% python3 -q
>>> import numpy as np
>>> from numpy import linalg as LA
>>> np.set_printoptions(precision=2, suppress=True, linewidth=140, floatmode="fixed")
>>> arr = np.array([[1, 0, 0, 0], [0, 1, 0, 0], [0, 2, 0, 0], [0, 2, 3, 2]])
>>> rank = LA.matrix_rank(arr)
>>> print(rank)
3
>>> null = LA.svd(arr)[2][rank:].T
>>> print(null @ null.T)
[[ 0.00  0.00  0.00  0.00]
 [ 0.00  0.00  0.00  0.00]
 [ 0.00  0.00  0.31 -0.46]
 [ 0.00  0.00 -0.46  0.69]]
>>> print([int(LA.matrix_rank(arr[:, :j + 1])) for j in range(4)])
[1, 2, 3, 3]
>>> print(np.allclose(arr @ null, 0))
True
>>> print(null[:, 0] / null[np.abs(null[:, 0]).round(6).argmax(), 0])
[ 0.00  0.00 -0.67  1.00]
>>> print([int(LA.matrix_rank(arr[:i])) for i in range(1, len(arr) + 1)])
[1, 2, 2, 3]
>>> print([int(LA.matrix_rank(np.delete(arr, i, axis=0))) for i in range(4)])
[2, 3, 3, 2]
>>> print(np.round(arr @ null, 2) + 0)
[[0.00]
 [0.00]
 [0.00]
 [0.00]]
>>> print(LA.matrix_rank(arr.T @ arr), LA.matrix_rank(arr @ arr.T))
3 3
>>> vec = np.array([5, 5, 5, 5])
>>> print(np.einsum("ij,j->i", arr, vec))
[ 5  5 10 35]
>>> print((arr * vec).sum(axis=1))
[ 5  5 10 35]
>>> print((arr @ vec).argmax())
3
>>> print(np.sign((arr @ vec).round(6)))
[1 1 1 1]
>>> W1 = np.array([[1, -3, 2, -3, 2, 3],
...     [2, -2, -3, -2, 0, 3],
...     [-3, -2, 1, -3, 1, 1],
...     [2, -1, 2, -3, -3, -3]])
>>> c = np.array([0, -3, 2, -3, -3, -2])
>>> hid = np.maximum(arr @ W1 + c, 0)
>>> print(hid)
[[1 0 4 0 0 1]
 [2 0 0 0 0 1]
 [4 0 0 0 0 4]
 [0 0 3 0 0 1]]
>>> print((hid > 0).astype(int))
[[1 0 1 0 0 1]
 [1 0 0 0 0 1]
 [1 0 0 0 0 1]
 [0 0 1 0 0 1]]
>>> print(LA.matrix_rank(hid))
3
>>> C = np.array([[2, -1], [-2, -1], [-1, 0], [-1, 1], [2, -2], [-1, 2]])
>>> print((hid @ C).round(6).argmax(axis=1))
[1 0 0 1]
>>> J = np.array([[0, 1, 0, 1], [1, 0, 0, 1], [0, 0, 0, 0], [1, 1, 0, 0]])
>>> # looks like rank 3
>>> t3 = np.stack([J, 3 * J, J[::-1]])
>>> print(LA.norm(t3, axis=(1, 2)))
[2.45 7.35 2.45]
>>> print((t3 @ J.T).shape)
(3, 4, 4)
>>> print(LA.matrix_rank(t3))
[3 3 3]
>>> print(np.argwhere(np.triu(J)))
[[0 1]
 [0 3]
 [1 3]]
>>> print(J @ J)
[[2 1 0 1]
 [1 2 0 1]
 [0 0 0 0]
 [1 1 0 2]]
>>> print(np.trace(J @ J @ J) // 6)
1
>>> low = np.diag(J.sum(axis=1)) - J
>>> print(low @ np.ones(4))
[0.00 0.00 0.00 0.00]
>>> ang = np.radians(30)
>>> Rm = np.eye(4)
>>> Rm[3, 3] = Rm[1, 1] = np.cos(ang)
>>> Rm[3, 1], Rm[1, 3] = -np.sin(ang), np.sin(ang)
>>> print(Rm)
[[ 1.00  0.00  0.00  0.00]
 [ 0.00  0.87  0.00  0.50]
 [ 0.00  0.00  1.00  0.00]
 [ 0.00 -0.50  0.00  0.87]]
>>> B = J @ Rm.T
>>> print(np.allclose(LA.norm(J, axis=1), LA.norm(B, axis=1)))
True
>>> print(LA.svd(J, compute_uv=False), LA.svd(B, compute_uv=False))
[2.00 1.00 1.00 0.00] [2.00 1.00 1.00 0.00]
>>> print(round(LA.det(Rm), 2), np.round(np.trace(Rm), 2))
1.0 3.73
>>> W0 = np.array([[0.0, 1.0, 0.4],
...     [-0.1, 0.8, -1.7],
...     [0.3, 0.5, -0.3],
...     [-0.6, -0.8, -1.8],
...     [-0.4, 1.7, -1.4],
...     [0.1, -1.5, -1.1],
...     [1.1, -0.2, 0.4],
...     [-0.8, -0.7, 0.7],
...     [-0.3, 1.8, 0.3],
...     [0.3, -1.8, 0.0],
...     [-1.0, -0.9, -0.6],
...     [1.2, -0.3, 0.9]])
>>> print(np.allclose(arr[:-1].T @ LA.lstsq(arr[:-1].T, arr[-1])[0], arr[-1]))
False
>>> print(np.round(arr @ LA.pinv(arr) @ arr, 2) + 0)
[[1.00 0.00 0.00 0.00]
 [0.00 1.00 0.00 0.00]
 [0.00 2.00 0.00 0.00]
 [0.00 2.00 3.00 2.00]]
>>> print(LA.lstsq(arr[:-1].T, arr[-1])[2])
2
>>> cov = np.cov(W0, rowvar=False)
>>> print(LA.eigvalsh(cov)[::-1])
[1.42 1.03 0.33]
>>> print(np.polyfit(W0[:, 1], W0[:, 2], 1))
[-0.02 -0.35]
>>> print(np.argwhere(np.triu(np.abs(np.corrcoef(W0.T)) > 0.8, 1)))
[]
>>> print(W0.std(axis=0))
[0.65 1.14 0.91]
>>> print(cov)
[[ 0.46 -0.04  0.27]
 [-0.04  1.42 -0.03]
 [ 0.27 -0.03  0.91]]
>>> E = np.load("block4.npy")
>>> print(E)
[[-6  9 -2  3]
 [ 0  6  0  2]
 [-4  6 -6  9]
 [ 0  4  0  6]]
>>> B = np.array([[-2, -1], [3, -3]])
>>> C = np.kron(B, E)
>>> print(LA.matrix_rank(C))
8
>>> rng = np.random.default_rng(40812)
>>> B = E + rng.integers(-2, 3, (4, 1)) @ rng.integers(-2, 3, (1, 4))
>>> print(B)
[[-6  9 -2  5]
 [ 0  6  0  6]
 [-4  6 -6  5]
 [ 0  4  0  8]]
>>> print(np.abs(B - E).sum(axis=1))
[2 4 4 2]
>>> print(LA.svd(B - E, compute_uv=False))
[6.32 0.00 0.00 0.00]
>>> print(B - E)
[[ 0  0  0  2]
 [ 0  0  0  4]
 [ 0  0  0 -4]
 [ 0  0  0  2]]
>>> r0, r1 = E[2], E[3]
>>> print(r0 @ r0)
169
>>> print(r0 @ r1)
78
>>> p = (r0 @ r1) / (r0 @ r0) * r0
>>> print(round(LA.norm(r0 + r1) ** 2 + LA.norm(r0 - r1) ** 2, 2))
442.0
>>> print(LA.matrix_rank(np.outer(r0, r1)))
1
>>> print(r1 - p)
[1.85 1.23 2.77 1.85]
>>> B = LA.inv(E)
>>> print((np.abs(B) > 1e-9).astype(int))
[[1 1 1 1]
 [0 1 0 1]
 [1 1 1 1]
 [0 1 0 1]]
>>> print(round(float(LA.cond(E)), 2))
11.79
>>> print(np.round(E @ B, 2) + 0)
[[1.00 0.00 0.00 0.00]
 [0.00 1.00 0.00 0.00]
 [0.00 0.00 1.00 0.00]
 [0.00 0.00 0.00 1.00]]
>>> print(B)
[[-0.21  0.32  0.07 -0.11]
 [ 0.00  0.21  0.00 -0.07]
 [ 0.14 -0.21 -0.21  0.32]
 [ 0.00 -0.14  0.00  0.21]]
>>> F = np.array([[9, 1, 4, 4], [5, 4, -2, 8], [-4, -6, 4, -10], [0, -5, 2, -4]])
>>> # rank 3
>>> print(LA.lstsq(F[:-1].T, F[-1])[2])
3
>>> U, s, Vh = LA.svd(F)
>>> vecs = Vh[:(s > 1e-8).sum()]
>>> vec = F[0] + -1 * F[1] + rng.integers(2) * np.eye(4)[1]
>>> print(vec)
[ 4.00 -2.00  6.00 -4.00]
>>> print(np.diag(vecs.T @ vecs))
[0.75 0.95 0.63 0.67]
>>> print(np.round(LA.norm(vec - vecs.T @ vecs @ vec), 2))
0.22
>>> X = np.array([[-5, 5, -2, 0], [-5, 3, -3, -2], [4, 5, 5, 1]])
>>> X[0] = X[2]
>>> print(X)
[[ 4  5  5  1]
 [-5  3 -3 -2]
 [ 4  5  5  1]]
>>> print(np.argsort(-LA.norm(X, axis=0).round(6), kind="stable")[:3])
[1 2 0]
>>> print(np.round(LA.norm(X, 2) / LA.norm(X), 2))
0.89
>>> print([round(float(x), 2) for x in LA.svd(X, compute_uv=False)[:3]])
[12.0, 6.08, 0.0]
